% ipython --no-banner

In [1]: import numpy as np

In [2]: import numpy.linalg as la

In [3]: np.set_printoptions(suppress=True, linewidth=140)

In [4]: J = np.load("block15.npy")

In [5]: print(J)
[[ 6.  1.  1.  0. -2. -1.]
 [ 0. -2. -1.  2.  0.  1.]
 [ 0.  1.  1. -2. -2. -1.]
 [ 0. -1. -1. -2. -2.  1.]
 [ 0.  0. -2. -1.  2. -2.]
 [ 0. -2. -1. -2.  2.  1.]]

In [6]: u = np.array([-2, 3, 3])

In [7]: print(np.convolve(J[5], u))
[  0.   4.  -4.  -5. -13.  -2.   9.   3.]

In [8]: W0 = np.array([[1.0, 0.5, 0.2], [0.5, 1.0, 0.5], [0.2, 0.5, 1.0]])

In [9]: # symmetric, so the eigenvalues are real

In [10]: print(round(float(np.einsum("ij,ji->", W0, W0)), 1))
4.1

In [11]: print(np.einsum("ii->", W0))
3.0

In [12]: vec = np.ones(3)

In [13]: for _ in range(5):
    ...:     vec = W0 @ vec
    ...:     vec /= la.norm(vec)
    ...:     print(round(vec @ W0 @ vec, 1))
    ...: 
1.8
1.8
1.8
1.8
1.8

In [14]: print(round(float(la.eigvalsh(W0)[-1]), 1))
1.8

In [15]: print(vec.round(1))
[0.5 0.7 0.5]

In [16]: M = np.array([[-1, 1, 0], [1, -1, 1], [0, 1, -1]])

In [17]: A2 = la.inv(M)

In [18]: print(round(la.det(M) * la.det(A2), 1))
1.0

In [19]: print(round(float(la.cond(M)), 1))
5.8

In [20]: print(M @ A2)
[[1. 0. 0.]
 [0. 1. 0.]
 [0. 0. 1.]]

In [21]: print(round(la.slogdet(M)[0], 1))
1.0

In [22]: U, sig, Vh = la.svd(M, full_matrices=False)

In [23]: print(np.abs(U[:, 0]).round(6).argmax())
1

In [24]: print(U.shape, sig.shape, Vh.shape)
(3, 3) (3,) (3, 3)

In [25]: print(np.round(U.T @ M @ Vh.T, 1) + 0)
[[2.4 0.  0. ]
 [0.  1.  0. ]
 [0.  0.  0.4]]

In [26]: print(sig.round(1))
[2.4 1.  0.4]

In [27]: print((sig > 1e-8).sum())
3

In [28]: O, evecs = la.qr(M[:, :2])[0], la.qr(M[:, 2:])[0]

In [29]: sig = la.svd(O.T @ evecs, compute_uv=False)

In [30]: print((sig > 0.9).sum())
0

In [31]: print(round(la.norm(O @ O.T - evecs @ evecs.T, 2), 1))
1.0

In [32]: E = np.load("m.npy")

In [33]: print(E.round(1) + 0)
[[-1.   1.4  0.8 -1.   0.3 -0.6 -0.1  0.4  2.2]
 [ 1.4 -0.7  1.6  1.4 -0.6 -0.1  1.1 -1.2  0.3]
 [ 0.8  1.6 -0.8  0.5  0.   0.5 -1.1 -2.   0.4]
 [-1.   1.4  0.5  0.  -0.9  0.2 -0.4 -0.1  0.9]
 [ 0.3 -0.6  0.  -0.9  2.7  0.5 -0.8 -0.9 -0.3]
 [-0.6 -0.1  0.5  0.2  0.5 -0.5  0.2 -0.8 -0.9]
 [-0.1  1.1 -1.1 -0.4 -0.8  0.2  2.   0.  -0.3]
 [ 0.4 -1.2 -2.  -0.1 -0.9 -0.8  0.   1.2  0.2]
 [ 2.2  0.3  0.4  0.9 -0.3 -0.9 -0.3  0.2  1.1]]

In [34]: ev, evecs = la.eigh(E)

In [35]: print(np.unique(ev.round(6) + 0, return_counts=True)[1])
[1 1 2 1 1 1 2]

In [36]: print(np.round(la.eigvalsh(E + 3 * np.eye(9)), 1) + 0)
[-1.  0.  2.  2.  3.  5.  6.  7.  7.]

In [37]: print(np.round(evecs.T @ E @ evecs, 1) + 0)
[[-4.  0.  0.  0.  0.  0.  0.  0.  0.]
 [ 0. -3.  0.  0.  0.  0.  0.  0.  0.]
 [ 0.  0. -1.  0.  0.  0.  0.  0.  0.]
 [ 0.  0.  0. -1.  0.  0.  0.  0.  0.]
 [ 0.  0.  0.  0.  0.  0.  0.  0.  0.]
 [ 0.  0.  0.  0.  0.  2.  0.  0.  0.]
 [ 0.  0.  0.  0.  0.  0.  3.  0.  0.]
 [ 0.  0.  0.  0.  0.  0.  0.  4.  0.]
 [ 0.  0.  0.  0.  0.  0.  0.  0.  4.]]

In [38]: print(np.round(evecs.T @ evecs, 1) + 0)
[[1. 0. 0. 0. 0. 0. 0. 0. 0.]
 [0. 1. 0. 0. 0. 0. 0. 0. 0.]
 [0. 0. 1. 0. 0. 0. 0. 0. 0.]
 [0. 0. 0. 1. 0. 0. 0. 0. 0.]
 [0. 0. 0. 0. 1. 0. 0. 0. 0.]
 [0. 0. 0. 0. 0. 1. 0. 0. 0.]
 [0. 0. 0. 0. 0. 0. 1. 0. 0.]
 [0. 0. 0. 0. 0. 0. 0. 1. 0.]
 [0. 0. 0. 0. 0. 0. 0. 0. 1.]]
